$ ipython --no-banner

In [1]: import numpy as np

In [2]: np.set_printoptions(precision=3, suppress=True, linewidth=120, floatmode="fixed")

In [3]: rd = lambda a: np.round(a, 3) + 0

In [4]: J = np.loadtxt("run16.csv", delimiter=",")

In [5]: J
Out[5]: 
array([[-18.229,   2.024, -27.155, -20.992],
       [-18.562,   2.427, -27.574, -17.737],
       [-18.606,   1.191, -27.807, -18.719],
       [-19.272,   3.069, -28.048, -16.666],
       [-17.589,   4.123, -25.338, -18.931],
       [-17.314,   2.676, -28.975, -19.243],
       [-17.275,   4.488, -26.151, -18.119],
       [-20.516,   3.089, -26.342, -17.775],
       [-19.399,   2.101, -27.233, -17.944],
       [-18.519,   1.919, -28.654, -19.206],
       [-18.201,   2.888, -26.679, -18.807],
       [-17.808,   1.429, -28.577, -19.369],
       [-16.538,   4.320, -28.402, -18.890],
       [-20.374,   2.712, -27.330, -17.995],
       [-18.317,   4.047, -25.385, -19.183],
       [-18.465,   2.709, -25.739, -16.656],
       [-15.852,   4.212, -27.698, -18.606],
       [-19.563,   1.047, -29.334, -18.068],
       [-18.143,   1.379, -28.133, -17.680],
       [-17.834,   3.537, -27.971, -18.357],
       [-17.649,   3.213, -27.509, -17.008]])

In [6]: O, vecs = np.linalg.qr(J[:, :2])[0], np.linalg.qr(J[:, 2:])[0]

In [7]: sig = np.linalg.svd(O.T @ vecs, compute_uv=False)

In [8]: rd(np.linalg.norm(O @ O.T - vecs @ vecs.T, 2))
Out[8]: np.float64(0.957)

In [9]: cen = J - J.mean(axis=0)

In [10]: Uu, sig, vt = np.linalg.svd(cen, full_matrices=False)

In [11]: np.abs(vt[0]).argmax()
Out[11]: np.int64(1)

In [12]: rd(sig ** 2 / (sig ** 2).sum())
Out[12]: array([0.429, 0.331, 0.180, 0.060])

In [13]: np.abs(Uu[:, 0]).argmax()
Out[13]: np.int64(17)

In [14]: rd((sig ** 2).sum() ** 2 / (sig ** 4).sum())
Out[14]: np.float64(3.035)

In [15]: rd(sig)
Out[15]: array([6.387, 5.611, 4.144, 2.386])

In [16]: vec = np.array([-1, 1, -2, -1])

In [17]: target = J @ vec

In [18]: coef, lr = np.zeros(4), 1 / np.linalg.norm(J, 2) ** 2

In [19]: for i in range(10):
    ...:     coef -= lr * J.T @ (J @ coef - target)
    ...:     if i % 2 == 0: print(i, round(np.linalg.norm(J @ coef - target), 3))
    ...: 
0 4.222
2 4.215
4 4.207
6 4.2
8 4.193

In [20]: rd(coef)
Out[20]: array([-1.201,  0.189, -1.807, -1.210])

In [21]: rd(np.linalg.cond(J))
Out[21]: np.float64(43.417)

In [22]: arr = np.loadtxt("dump.csv", delimiter=",")

In [23]: arr
Out[23]: 
array([[-0.041,  0.402, -1.374,  0.587,  0.982,  0.589],
       [ 0.734, -0.510, -1.182,  0.429,  0.215, -0.216],
       [ 0.282,  0.095, -0.913, -0.605,  0.465,  1.398],
       [ 0.266, -0.447,  0.230,  0.437,  0.870,  1.192],
       [-0.451, -0.553,  1.133, -0.535,  0.545,  0.136],
       [ 0.712,  0.344, -0.491, -0.959,  0.605,  0.725]])

In [24]: u = np.array([3, 3, 3])

In [25]: rd(np.cross(arr[2, :3], arr[0, :3]))
Out[25]: array([0.236, 0.425, 0.117])

In [26]: rd(np.correlate(arr[2], arr[0], "full"))
Out[26]: array([ 0.166,  0.333, -0.279, -1.585, -0.873,  2.206,  2.106, -0.024, -1.709,  0.543, -0.057])

In [27]: mat = np.load("m.npy")

In [28]: mat
Out[28]: 
array([[-12.368,   0.005,   1.072,  -0.522],
       [-31.000,  -0.074,  -8.924,  -1.583],
       [  6.185,  -0.036,   0.256,  -0.106],
       [  3.781,  -0.388,   4.135,   0.112],
       [ 18.624,   0.213,   5.155,  -0.280],
       [ 26.342,  -0.084,  -0.556,  -0.156],
       [ -6.378,  -0.018,   1.257,  -1.775],
       [-39.409,  -0.071,  -0.502,   0.053],
       [-38.406,   0.045,   4.275,   0.787],
       [ 11.006,  -0.012,   2.436,  -0.344],
       [  4.070,   0.088,  -4.818,   0.748],
       [ -9.318,  -0.088,   1.999,  -1.536],
       [-15.178,  -0.013,  -1.888,   1.210],
       [ -9.976,   0.092,   3.157,  -0.500]])

In [29]: dist = np.linalg.norm(mat[:, None] - mat[None], axis=-1)

In [30]: np.linalg.matrix_rank(dist ** 2)
Out[30]: np.int64(6)

In [31]: E = np.minimum.outer(np.arange(1, 6), np.arange(1, 6)) * 3

In [32]: E
Out[32]: 
array([[ 3,  3,  3,  3,  3],
       [ 3,  6,  6,  6,  6],
       [ 3,  6,  9,  9,  9],
       [ 3,  6,  9, 12, 12],
       [ 3,  6,  9, 12, 15]])

In [33]: # symmetric, so the eigenvalues are real

In [34]: vals, vecs = np.linalg.eig(E)

In [35]: rd(vals)
Out[35]: array([37.031,  4.346,  1.749,  1.060,  0.815])

In [36]: rd(np.sort(np.linalg.eigvals(E @ E)))
Out[36]: array([   0.664,    1.123,    3.059,   18.888, 1371.266])

In [37]: rd(np.prod(vals))
Out[37]: np.float64(243.0)

In [38]: rd(np.sort(np.linalg.eigvals(E.T)))
Out[38]: array([ 0.815,  1.060,  1.749,  4.346, 37.031])

In [39]: X = np.array([[1.0, -5.0, -4.0, -2.0],
    ...:     [2.0, 12.0, 8.0, 4.0],
    ...:     [1.0, -3.0, -2.0, -1.0],
    ...:     [-6.0, -16.0, -10.0, -5.0]])

In [40]: Uu, sig, vt = np.linalg.svd(X)

In [41]: vecs = vt[:(sig > 1e-8).sum()]

In [42]: rng = np.random.default_rng(619679)

In [43]: vec = X[3] + -2 * X[2] + rng.integers(2) * np.eye(4)[2]

In [44]: vec
Out[44]: array([ -8.000, -10.000,  -5.000,  -3.000])

In [45]: rd(np.linalg.norm(vec - vecs.T @ vecs @ vec))
Out[45]: np.float64(0.447)

In [46]: rd(vecs.T @ vecs)
Out[46]: 
array([[1.000, 0.000, 0.000, 0.000],
       [0.000, 1.000, 0.000, 0.000],
       [0.000, 0.000, 0.800, 0.400],
       [0.000, 0.000, 0.400, 0.200]])

In [47]: Uu, sig, vt = np.linalg.svd(X)

In [48]: rd(sig)
Out[48]: array([26.307,  3.713,  0.363,  0.000])

In [49]: M2 = Uu[:, :3] @ np.diag(sig[:3]) @ vt[:3]

In [50]: np.linalg.matrix_rank(M2)
Out[50]: np.int64(3)

In [51]: rd(np.linalg.norm(X - M2, 2)), rd(sig[3])
Out[51]: (np.float64(0.0), np.float64(0.0))

In [52]: rd(np.linalg.norm(X - M2) / np.linalg.norm(X))
Out[52]: np.float64(0.0)

In [53]: rd(np.abs(X - M2).max())
Out[53]: np.float64(0.0)

In [54]: T = np.stack([X, 5 * X, X[::-1]])

In [55]: np.linalg.matrix_rank(T)
Out[55]: array([3, 3, 3])

In [56]: (T @ X.T).shape
Out[56]: (3, 4, 4)

In [57]: T.sum(axis=0)
Out[57]: 
array([[   0.000,  -46.000,  -34.000,  -17.000],
       [  13.000,   69.000,   46.000,   23.000],
       [   8.000,   -6.000,   -4.000,   -2.000],
       [ -35.000, -101.000,  -64.000,  -32.000]])

In [58]: A = np.loadtxt("arr.csv", delimiter=",")

In [59]: rd(A)
Out[59]: 
array([[0.667, 0.000, 0.000, 0.000, 0.333, 0.000],
       [0.333, 0.333, 0.333, 0.000, 0.000, 0.000],
       [0.000, 0.000, 1.000, 0.000, 0.000, 0.000],
       [0.000, 0.250, 0.250, 0.250, 0.000, 0.250],
       [0.500, 0.000, 0.000, 0.000, 0.500, 0.000],
       [0.250, 0.250, 0.000, 0.000, 0.000, 0.500]])

In [60]: # a transition matrix

In [61]: X.shape
Out[61]: (4, 4)

In [62]: np.linalg.matrix_rank(X)
Out[62]: np.int64(3)

In [63]: np.abs(X).max()
Out[63]: np.float64(16.0)

In [64]: X.mean(axis=0)
Out[64]: array([-0.500, -3.000, -2.000, -1.000])

In [65]: rd(np.linalg.norm(X))
Out[65]: np.float64(26.571)

In [66]: np.diff(X, axis=0)
Out[66]: 
array([[  1.000,  17.000,  12.000,   6.000],
       [ -1.000, -15.000, -10.000,  -5.000],
       [ -7.000, -13.000,  -8.000,  -4.000]])

In [67]: X.sum(axis=1)
Out[67]: array([-10.000,  26.000,  -5.000, -37.000])

In [68]: theta = np.radians(120)

In [69]: R = np.eye(6)

In [70]: R[3, 3] = R[1, 1] = np.cos(theta)

In [71]: R[3, 1], R[1, 3] = -np.sin(theta), np.sin(theta)

In [72]: rd(R)
Out[72]: 
array([[ 1.000,  0.000,  0.000,  0.000,  0.000,  0.000],
       [ 0.000, -0.500,  0.000,  0.866,  0.000,  0.000],
       [ 0.000,  0.000,  1.000,  0.000,  0.000,  0.000],
       [ 0.000, -0.866,  0.000, -0.500,  0.000,  0.000],
       [ 0.000,  0.000,  0.000,  0.000,  1.000,  0.000],
       [ 0.000,  0.000,  0.000,  0.000,  0.000,  1.000]])

In [73]: M2 = A @ R.T

In [74]: rd(np.linalg.svd(A, compute_uv=False)), rd(np.linalg.svd(M2, compute_uv=False))
Out[74]: 
(array([1.157, 1.035, 0.662, 0.305, 0.245, 0.117]),
 array([1.157, 1.035, 0.662, 0.305, 0.245, 0.117]))

In [75]: rd(np.linalg.det(R)), rd(np.trace(R))
Out[75]: (np.float64(1.0), np.float64(3.0))

In [76]: rd(np.abs(M2 - A).max(axis=0))
Out[76]: array([0.000, 0.500, 0.000, 0.592, 0.000, 0.000])

In [77]: K = np.load("data.npy")

In [78]: K
Out[78]: 
array([[ 0.000,  2.000,  1.000,  0.000,  0.000,  0.000],
       [ 3.000,  1.000,  3.000,  0.000,  0.000,  0.000],
       [ 2.000,  0.000,  3.000,  0.000,  0.000,  0.000],
       [ 0.000,  0.000,  0.000, -1.000,  0.000, -1.000],
       [ 0.000,  0.000,  0.000,  2.000,  1.000, -2.000],
       [ 0.000,  0.000,  0.000,  1.000,  2.000, -1.000]])

In [79]: # splits into 2 blocks

In [80]: O, R = np.linalg.qr(K)

In [81]: np.allclose(R.T @ R, K.T @ K)
Out[81]: True

In [82]: rd(O @ R)
Out[82]: 
array([[ 0.000,  2.000,  1.000,  0.000,  0.000,  0.000],
       [ 3.000,  1.000,  3.000,  0.000,  0.000,  0.000],
       [ 2.000,  0.000,  3.000,  0.000,  0.000,  0.000],
       [ 0.000,  0.000,  0.000, -1.000,  0.000, -1.000],
       [ 0.000,  0.000,  0.000,  2.000,  1.000, -2.000],
       [ 0.000,  0.000,  0.000,  1.000,  2.000, -1.000]])

In [83]: rd(R)
Out[83]: 
array([[-3.606, -0.832, -4.160,  0.000,  0.000,  0.000],
       [ 0.000,  2.075,  0.741,  0.000,  0.000,  0.000],
       [ 0.000,  0.000,  1.069,  0.000,  0.000,  0.000],
       [ 0.000,  0.000,  0.000,  2.449,  1.633, -1.633],
       [ 0.000,  0.000,  0.000,  0.000, -1.528,  0.873],
       [ 0.000,  0.000,  0.000,  0.000,  0.000,  1.604]])

In [84]: O.shape, R.shape
Out[84]: ((6, 6), (6, 6))

In [85]: Uu, sig, vt = np.linalg.svd(R, full_matrices=False)

In [86]: rd(sig)
Out[86]: array([5.702, 3.699, 2.000, 1.414, 1.147, 0.702])

In [87]: rd(vt @ vt.T)
Out[87]: 
array([[1.000, 0.000, 0.000, 0.000, 0.000, 0.000],
       [0.000, 1.000, 0.000, 0.000, 0.000, 0.000],
       [0.000, 0.000, 1.000, 0.000, 0.000, 0.000],
       [0.000, 0.000, 0.000, 1.000, 0.000, 0.000],
       [0.000, 0.000, 0.000, 0.000, 1.000, 0.000],
       [0.000, 0.000, 0.000, 0.000, 0.000, 1.000]])

In [88]: rd(np.sqrt((sig ** 2).sum())), rd(np.linalg.norm(R))
Out[88]: (np.float64(7.348), np.float64(7.348))

In [89]: Uu.shape, sig.shape, vt.shape
Out[89]: ((6, 6), (6,), (6, 6))

In [90]: np.abs(Uu[:, 0]).round(6).argmax()
Out[90]: np.int64(0)

In [91]: rd(Uu.T @ R @ vt.T)
Out[91]: 
array([[5.702, 0.000, 0.000, 0.000, 0.000, 0.000],
       [0.000, 3.699, 0.000, 0.000, 0.000, 0.000],
       [0.000, 0.000, 2.000, 0.000, 0.000, 0.000],
       [0.000, 0.000, 0.000, 1.414, 0.000, 0.000],
       [0.000, 0.000, 0.000, 0.000, 1.147, 0.000],
       [0.000, 0.000, 0.000, 0.000, 0.000, 0.702]])

In [92]: np.allclose(Uu * sig @ vt, R)
Out[92]: True

In [93]: rd(np.abs(vt[0]))
Out[93]: array([0.616, 0.205, 0.760, 0.000, 0.000, 0.000])

In [94]: vec = np.array([3, 2, 2, 2, 2, 0])

In [95]: h = np.maximum(K @ vec, 0)

In [96]: rd(np.tanh(K @ vec))
Out[96]: array([ 1.000,  1.000,  1.000, -0.964,  1.000,  1.000])

In [97]: np.flatnonzero(h > 1e-9)
Out[97]: array([0, 1, 2, 4, 5])

In [98]: h
Out[98]: array([ 6.000, 17.000, 12.000,  0.000,  6.000,  6.000])
